In [1]: import numpy as np

In [2]: np.set_printoptions(precision=2, suppress=True, linewidth=100, legacy="1.25")

In [3]: def tidy(a):
   ...:     return np.round(a, 2) + 0
   ...: 

In [4]: J = np.loadtxt("case12.csv", delimiter=",")

In [5]: print(tidy(J))
[[-0.93  1.48 -2.44]
 [ 0.62 -2.4  -1.7 ]
 [-2.78 -1.03  0.43]]

In [6]: vec = np.array([1, 2, 1])

In [7]: print(np.linalg.norm(J @ vec) <= np.linalg.norm(J, 2) * np.linalg.norm(vec) + 1e-9)
True

In [8]: print(np.sign((J @ vec).round(6)))
[-1. -1. -1.]

In [9]: print((J @ vec).argmax())
0

In [10]: vec = np.array([-2, -3, -1])

In [11]: rhs = J @ vec

In [12]: print(tidy(rhs))
[-0.16  7.65  8.22]

In [13]: print(tidy(np.linalg.solve(J, 2 * rhs)))
[-4. -6. -2.]

In [14]: out = np.linalg.inv(J)

In [15]: print(np.allclose(out, J.T))
False

In [16]: print(tidy(np.linalg.det(J) * np.linalg.det(out)))
1.0

In [17]: print(tidy(J @ out))
[[1. 0. 0.]
 [0. 1. 0.]
 [0. 0. 1.]]

In [18]: O, V = np.linalg.qr(J[:, :2])[0], np.linalg.qr(J[:, 2:])[0]

In [19]: s = np.linalg.svd(O.T @ V, compute_uv=False)

In [20]: print(tidy(s))
[0.]

In [21]: M = np.loadtxt("m.csv", delimiter=",")

In [22]: print(M)
[[ 9.  3.  9.  7.]
 [ 9.  8. 15. 11.]
 [10. 16. 18. 13.]
 [16. 16. 27. 18.]
 [18. 24. 27. 24.]
 [24. 25. 27. 31.]
 [31. 33. 30. 33.]
 [38. 33. 31. 34.]
 [47. 41. 35. 37.]
 [51. 44. 41. 46.]
 [58. 46. 49. 49.]
 [58. 53. 57. 52.]
 [63. 59. 59. 61.]
 [63. 66. 62. 62.]
 [67. 71. 67. 63.]
 [72. 75. 68. 69.]
 [80. 82. 69. 75.]
 [85. 88. 75. 79.]
 [94. 92. 78. 83.]]

In [23]: Xc = (M - M.mean(axis=0)) / M.std(axis=0)

In [24]: print(tidy(Xc.std(axis=0)))
[1. 1. 1. 1.]

In [25]: beta = np.linalg.lstsq(np.delete(Xc, 2, axis=1), Xc[:, 2])[0]

In [26]: print(tidy(beta))
[-0.08  0.44  0.63]

In [27]: print(tidy(1 - np.var(Xc[:, 2] - np.delete(Xc, 2, axis=1) @ beta)))
0.98

In [28]: idx = M[:, 3] > np.median(M[:, 3])

In [29]: u = M[idx].mean(axis=0) - M[~idx].mean(axis=0)

In [30]: print(idx.astype(int))
[0 0 0 0 0 0 0 0 0 0 1 1 1 1 1 1 1 1 1]

In [31]: print(((M - M.mean(axis=0)) @ u > 0).astype(int))
[0 0 0 0 0 0 0 0 0 1 1 1 1 1 1 1 1 1 1]

In [32]: print(tidy((((M - M.mean(axis=0)) @ u > 0) == idx).mean()))
0.95

In [33]: out = np.c_[M[:, :3] @ np.array([[2, -1, 2], [-1, -3, 3], [2, 0, -1]]), np.array([1, 3, 3, 3, 0, 3, 1, 0, 3, 2, 1, 3, 1, 3, 3, 1, 1, 0, 2])]

In [34]: print(out)
[[  33.  -18.   18.    1.]
 [  40.  -33.   27.    3.]
 [  40.  -58.   50.    3.]
 [  70.  -64.   53.    3.]
 [  66.  -90.   81.    0.]
 [  77.  -99.   96.    3.]
 [  89. -130.  131.    1.]
 [ 105. -137.  144.    0.]
 [ 123. -170.  182.    3.]
 [ 140. -183.  193.    2.]
 [ 168. -196.  205.    1.]
 [ 177. -217.  218.    3.]
 [ 185. -240.  244.    1.]
 [ 184. -261.  262.    3.]
 [ 197. -280.  280.    3.]
 [ 205. -297.  301.    1.]
 [ 216. -326.  337.    1.]
 [ 232. -349.  359.    0.]
 [ 252. -370.  386.    2.]]

In [35]: print(np.linalg.matrix_rank(out))
4

In [36]: print(tidy(np.linalg.norm(np.linalg.qr(M)[0].T @ out, axis=0) ** 2 / ((out ** 2).sum(axis=0) + 1e-12)))
[1.  1.  1.  0.7]

In [37]: gram = np.cov(out, rowvar=False)

In [38]: print(tidy(out.std(axis=0)))
[ 68.86 106.69 112.14   1.15]

In [39]: print(tidy(np.linalg.eigvalsh(gram)[::-1]))
[30183.6     95.36    14.06     1.23]

In [40]: print(gram.shape)
(4, 4)

In [41]: print(tidy(np.polyfit(out[:, 1], out[:, 0], 1)))
[-0.64 18.66]

In [42]: print(np.argsort(-out.std(axis=0).round(6), kind="stable"))
[2 1 0 3]

In [43]: print(np.median(out, axis=0))
[ 140. -183.  193.    2.]

In [44]: print(np.argwhere(np.triu(np.abs(np.corrcoef(out.T)) > 0.8, 1)))
[[0 1]
 [0 2]
 [1 2]]

In [45]: print(tidy(np.corrcoef(out.T)))
[[ 1.   -0.99  0.99 -0.16]
 [-0.99  1.   -1.    0.19]
 [ 0.99 -1.    1.   -0.2 ]
 [-0.16  0.19 -0.2   1.  ]]

In [46]: Xc = M - M.mean(axis=0)

In [47]: U, s, VT = np.linalg.svd(Xc, full_matrices=False)

In [48]: print(tidy(s))
[213.53  16.9   11.77   7.98]

In [49]: print(np.abs(U[:, 0]).argmax())
18

In [50]: print(tidy(np.abs(VT[-1])))
[0.24 0.38 0.18 0.88]

In [51]: print(tidy(VT[0] * np.sign(VT[0, np.abs(VT[0]).argmax()])))
[0.54 0.55 0.43 0.47]

In [52]: print(tidy((s ** 2).sum() ** 2 / (s ** 4).sum()))
1.02

In [53]: print(np.searchsorted(np.cumsum(s ** 2) / (s ** 2).sum(), 0.9) + 1)
1

In [54]: feats = np.array([[-0.2, -1.1, 1.1, -1.0, -0.4, -1.4],
    ...:     [-0.1, 0.0, 1.0, 0.0, -0.4, -1.0],
    ...:     [-1.1, 1.1, 0.6, -0.5, -0.3, 1.1],
    ...:     [-0.1, 0.2, 0.9, -0.9, -1.7, 0.6],
    ...:     [0.5, -0.7, -1.0, -0.1, 1.3, -2.3]])

In [55]: feats[:, 0] *= 3

In [56]: print(tidy(feats))
[[-0.6 -1.1  1.1 -1.  -0.4 -1.4]
 [-0.3  0.   1.   0.  -0.4 -1. ]
 [-3.3  1.1  0.6 -0.5 -0.3  1.1]
 [-0.3  0.2  0.9 -0.9 -1.7  0.6]
 [ 1.5 -0.7 -1.  -0.1  1.3 -2.3]]

In [57]: print(tidy(feats.sum(axis=1)))
[-3.4 -0.7 -1.3 -1.2 -1.3]

In [58]: print(np.linalg.matrix_rank(feats))
5

In [59]: print(np.unravel_index(np.abs(feats).argmax(), feats.shape))
(2, 0)

In [60]: print(tidy(feats - feats[0]))
[[ 0.   0.   0.   0.   0.   0. ]
 [ 0.3  1.1 -0.1  1.   0.   0.4]
 [-2.7  2.2 -0.5  0.5  0.1  2.5]
 [ 0.3  1.3 -0.2  0.1 -1.3  2. ]
 [ 2.1  0.4 -2.1  0.9  1.7 -0.9]]

In [61]: print(tidy(np.abs(feats).max()))
3.3

In [62]: print(tidy(feats.sum(axis=0)))
[-3.  -0.5  2.6 -2.5 -1.5 -3. ]

In [63]: feats[:, 6]
IndexError: index 6 is out of bounds for axis 1 with size 6


In [64]: print(tidy(feats.mean(axis=0)))
[-0.6  -0.1   0.52 -0.5  -0.3  -0.6 ]

In [65]: print(tidy(np.diff(feats, axis=0)))
[[ 0.3  1.1 -0.1  1.   0.   0.4]
 [-3.   1.1 -0.4 -0.5  0.1  2.1]
 [ 3.  -0.9  0.3 -0.4 -1.4 -0.5]
 [ 1.8 -0.9 -1.9  0.8  3.  -2.9]]

In [66]: U, s, VT = np.linalg.svd(feats, full_matrices=False)

In [67]: print(np.allclose(U * s @ VT, feats))
True

In [68]: print((s > 1e-8).sum())
5

In [69]: print(tidy(np.cumsum(s ** 2) / np.sum(s ** 2)))
[0.62 0.84 0.97 0.99 1.  ]

In [70]: print(U.shape, s.shape, VT.shape)
(5, 5) (5,) (5, 6)

In [71]: data = np.loadtxt("mat.csv", delimiter=",")

In [72]: print(data)
[[ 0.  -0.7 -0.2 -0.2  0.6]
 [-1.4  0.5  0.2  0.6  1.9]
 [-0.1  3.3  0.5  1.2  1. ]
 [-1.  -0.9  0.5  0.  -1.2]
 [-1.8 -1.   1.7  1.2  0.8]]

In [73]: feats @ feats
ValueError: matmul: Input operand 1 has a mismatch in its core dimension 0, with gufunc signature (n?,k),(k,m?)->(n?,m?) (size 5 is different from 6)


In [74]: gram = feats.T @ feats

In [75]: print(np.allclose(gram, gram.T))
True

In [76]: K = np.loadtxt("out9.csv", delimiter=",")

In [77]: print(K)
[[-0.98  0.88  1.   -0.68 -0.79]
 [-0.19  0.83  1.   -0.76 -0.43]
 [ 1.   -0.41 -0.7   0.05  0.74]
 [ 0.98 -0.41 -0.9   0.26  0.6 ]
 [-0.76  0.71 -0.94  0.4  -0.73]
 [ 0.96  0.96  0.97 -0.73 -0.47]
 [ 0.95 -0.83 -0.97  0.51  0.75]
 [ 1.   -0.97 -0.99  0.4   0.99]
 [ 1.    0.99  0.16 -0.65 -0.25]
 [ 1.    0.1   0.19 -0.35  0.76]
 [ 0.82  0.96  0.99 -0.78 -0.55]
 [-1.   -0.87 -0.72  0.63 -0.37]
 [-0.86  0.66 -0.67  0.2  -0.7 ]
 [-0.85  0.92  0.99 -0.66 -0.77]
 [-0.98  0.58  0.99 -0.57 -0.61]
 [-0.24 -1.   -0.98  0.8   0.95]
 [ 0.96 -0.87 -0.97  0.52  0.79]
 [ 0.11 -0.62 -0.65  0.28  0.36]
 [-0.99 -0.85 -0.16  0.38  0.06]
 [ 0.99  0.25 -0.94  0.22  0.37]
 [ 0.33  1.    0.98 -0.78 -0.93]
 [-0.82  0.49  0.98 -0.51 -0.39]
 [ 0.3  -0.22  0.93 -0.4   0.34]
 [ 0.2  -0.16 -0.93  0.41  0.  ]
 [ 0.79  0.59  0.37 -0.26 -0.1 ]
 [ 0.57  0.06 -0.7   0.17  0.05]
 [ 0.86  0.86  0.78 -0.49 -0.34]
 [ 0.53  0.12  0.04 -0.07  0.08]
 [ 0.99 -0.04  0.99 -0.71  0.74]]

In [78]: idx = K[:, 3] > np.median(K[:, 3])

In [79]: u = K[idx].mean(axis=0) - K[~idx].mean(axis=0)

In [80]: print(tidy((((K - K.mean(axis=0)) @ u > 0) == idx).mean()))
0.97

In [81]: print(((K - K.mean(axis=0)) @ u > 0).astype(int))
[0 0 1 1 1 0 1 1 0 0 0 1 1 0 0 1 1 1 1 1 0 0 0 1 0 1 0 1 0]

In [82]: print(np.argsort(-np.abs(u).round(6), kind="stable"))
[2 1 3 4 0]

In [83]: proj = K @ np.linalg.solve(K.T @ K, K.T)

In [84]: print(tidy(np.trace(proj)))
5.0

In [85]: print(tidy(proj @ K[:, 4]))
[-0.79 -0.43  0.74  0.6  -0.73 -0.47  0.75  0.99 -0.25  0.76 -0.55 -0.37 -0.7  -0.77 -0.61  0.95
  0.79  0.36  0.06  0.37 -0.93 -0.39  0.34  0.   -0.1   0.05 -0.34  0.08  0.74]

In [86]: print(np.allclose(proj @ proj, proj))
True

In [87]: A = np.array([[3.0, 1.0, -1.0, 1.0, 1.0, 1.0],
    ...:     [2.0, -1.0, -3.0, 0.0, 2.0, -2.0],
    ...:     [3.0, 0.0, -2.0, 1.0, -1.0, 1.0],
    ...:     [-2.0, 2.0, 0.0, 3.0, -1.0, 1.0],
    ...:     [0.0, 0.0, 0.0, 0.0, -2.0, 1.0],
    ...:     [0.0, 0.0, 0.0, 0.0, 0.0, 0.0]])

In [88]: print(np.unravel_index(np.abs(A).argmax(), A.shape))
(0, 0)

In [89]: print(A.sum(axis=0))
[ 6.  2. -6.  5. -1.  2.]

In [90]: print(tidy(np.linalg.svd(A, compute_uv=False)))
[6.29 4.74 3.09 2.1  0.2  0.  ]

In [91]: np.linalg.rank(A)
AttributeError: module 'numpy.linalg' has no attribute 'rank'


In [92]: print(np.linalg.matrix_rank(A))
5

In [93]: print(np.abs(A).max())
3.0

In [94]: print(tidy(np.linalg.norm(A)))
8.72

In [95]: print(np.diff(A, axis=0))
[[-1. -2. -2. -1.  1. -3.]
 [ 1.  1.  1.  1. -3.  3.]
 [-5.  2.  2.  2.  0.  0.]
 [ 2. -2.  0. -3. -1.  0.]
 [ 0.  0.  0.  0.  2. -1.]]

In [96]: u = np.array([3, -1])

In [97]: print(np.correlate(A[2], A[0], "full"))
[ 3.  3.  1. -4.  1. 12. -3. -3.  1. -2.  3.]

In [98]: print(np.convolve(A[2], u))
[ 9. -3. -6.  5. -4.  4. -1.]

In [99]: print(np.cross(A[2, :3], A[0, :3]))
[ 2. -3.  3.]

In [100]: print(np.array([np.convolve(row, u, "same") for row in A]))
[[ 9.  0. -4.  4.  2.  2.]
 [ 6. -5. -8.  3.  6. -8.]
 [ 9. -3. -6.  5. -4.  4.]
 [-6.  8. -2.  9. -6.  4.]
 [ 0.  0.  0.  0. -6.  5.]
 [ 0.  0.  0.  0.  0.  0.]]

In [101]: print(np.abs(np.diag(np.linalg.qr(A)[1])) > 1e-9)
[ True  True  True  True  True False]

In [102]: print(tidy(A @ np.linalg.pinv(A) @ A))
[[ 3.  1. -1.  1.  1.  1.]
 [ 2. -1. -3.  0.  2. -2.]
 [ 3.  0. -2.  1. -1.  1.]
 [-2.  2.  0.  3. -1.  1.]
 [ 0.  0.  0.  0. -2.  1.]
 [ 0.  0.  0.  0.  0.  0.]]

In [103]: print(np.unique(A.round(6), axis=0).shape)
(6, 6)

In [104]: print(np.linalg.lstsq(A[:-1].T, A[-1])[2])
5

In [105]: np.linalg.inv(A)
LinAlgError: Singular matrix


In [106]: rng = np.random.default_rng(7357)

In [107]: idx = rng.permutation(6)

In [108]: print(idx)
[0 4 2 1 5 3]

In [109]: out = A[idx][:, idx]

In [110]: print(np.allclose(out, A))
False

In [111]: print(out)
[[ 3.  1. -1.  1.  1.  1.]
 [ 0. -2.  0.  0.  1.  0.]
 [ 3. -1. -2.  0.  1.  1.]
 [ 2.  2. -3. -1. -2.  0.]
 [ 0.  0.  0.  0.  0.  0.]
 [-2. -1.  0.  2.  1.  3.]]

In [112]: print((A + A.T) / 2)
[[ 3.   1.5  1.  -0.5  0.5  0.5]
 [ 1.5 -1.  -1.5  1.   1.  -1. ]
 [ 1.  -1.5 -2.   0.5 -0.5  0.5]
 [-0.5  1.   0.5  3.  -0.5  0.5]
 [ 0.5  1.  -0.5 -0.5 -2.   0.5]
 [ 0.5 -1.   0.5  0.5  0.5  0. ]]

In [113]: print(tidy(np.linalg.matrix_power(A, 3)))
[[  4.  12. -10.  17.   7.   2.]
 [ 14. -10. -18.  -1.  -3.  -6.]
 [  8.   4. -18.  14.  -6.   2.]
 [-46.   4.  10.   9.  -9.  -8.]
 [  0.   0.   0.   0.  -8.   4.]
 [  0.   0.   0.   0.   0.   0.]]

In [114]: print(A @ A)
[[ 6.  4. -4.  5.  3.  2.]
 [-5.  3.  7. -1. -1.  3.]
 [ 1.  5.  1.  4.  6.  1.]
 [-8.  2. -4.  7.  1. -4.]
 [ 0.  0.  0.  0.  4. -2.]
 [ 0.  0.  0.  0.  0.  0.]]

In [115]: print(np.allclose(A @ A.T, A.T @ A))
False

In [116]: print(tidy(np.abs(np.linalg.eigvals(A)).max()))
2.89

In [117]: print(tidy(np.linalg.det(A)))
0.0

In [118]: print((A - A.T) / 2)
[[ 0.  -0.5 -2.   1.5  0.5  0.5]
 [ 0.5  0.  -1.5 -1.   1.  -1. ]
 [ 2.   1.5  0.   0.5 -0.5  0.5]
 [-1.5  1.  -0.5  0.  -0.5  0.5]
 [-0.5 -1.   0.5  0.5  0.   0.5]
 [-0.5  1.  -0.5 -0.5 -0.5  0. ]]

In [119]: F = np.array([[9, -8, 0, -13], [-8, 17, -6, 13], [0, -6, 5, -1], [-13, 13, -1, 19]])

In [120]: r = np.linalg.matrix_rank(F)

In [121]: print(r)
3

In [122]: N = np.linalg.svd(F)[2][r:].T

In [123]: print(tidy(F @ N))
[[0.]
 [0.]
 [0.]
 [0.]]

In [124]: print(np.allclose(F @ N, 0))
True

In [125]: print(np.linalg.matrix_rank(F.T @ F), np.linalg.matrix_rank(F @ F.T))
3 3

In [126]: print(N.shape)
(4, 1)

In [127]: D = np.linalg.norm(K[:, None] - K[None], axis=-1)

In [128]: print(D.shape)
(29, 29)

In [129]: print(tidy(D[:5, :5]))
[[0.   0.87 3.37 3.45 2.24]
 [0.87 0.   2.81 2.94 2.35]
 [3.37 2.81 0.   0.32 2.59]
 [3.45 2.94 0.32 0.   2.46]
 [2.24 2.35 2.59 2.46 0.  ]]

In [130]: print(np.unravel_index(D.round(6).argmax(), D.shape))
(0, 7)

In [131]: print(D[2].round(6).argsort(kind="stable")[:4])
[ 2  3  6 16]

In [132]: print(np.linalg.matrix_rank(D ** 2))
7

In [133]: print((D + 1e9 * np.eye(29)).round(6).argmin(axis=1))
[13 20  3  2 12 10 16 16 24 27  5 18  4  0 21 17  6 23 11 25 10 14 28 25 26 23  5 24 22]

In [134]: print(F @ F)
[[ 314 -377   61 -468]
 [-377  558 -145  578]
 [  61 -145   62 -102]
 [-468  578 -102  700]]

In [135]: evals, V = np.linalg.eigh(F)

In [136]: vec = np.array([0, 2, -3, -1])

In [137]: print(tidy(np.linalg.eigvalsh(F[1:, 1:])))
[ 0.86  8.23 31.91]

In [138]: print(tidy(V * np.maximum(evals, 0) @ V.T))
[[  9.  -8.   0. -13.]
 [ -8.  17.  -6.  13.]
 [  0.  -6.   5.  -1.]
 [-13.  13.  -1.  19.]]

In [139]: print(np.abs(F).sum(axis=1).max(), tidy(np.abs(evals).max()))
46 39.17

In [140]: print(tidy(V * np.abs(evals) @ V.T))
[[  9.  -8.   0. -13.]
 [ -8.  17.  -6.  13.]
 [  0.  -6.   5.  -1.]
 [-13.  13.  -1.  19.]]

In [141]: print(tidy(vec @ F @ vec / (vec @ vec)), tidy(evals[0]), tidy(evals[-1]))
10.43 0.0 39.17
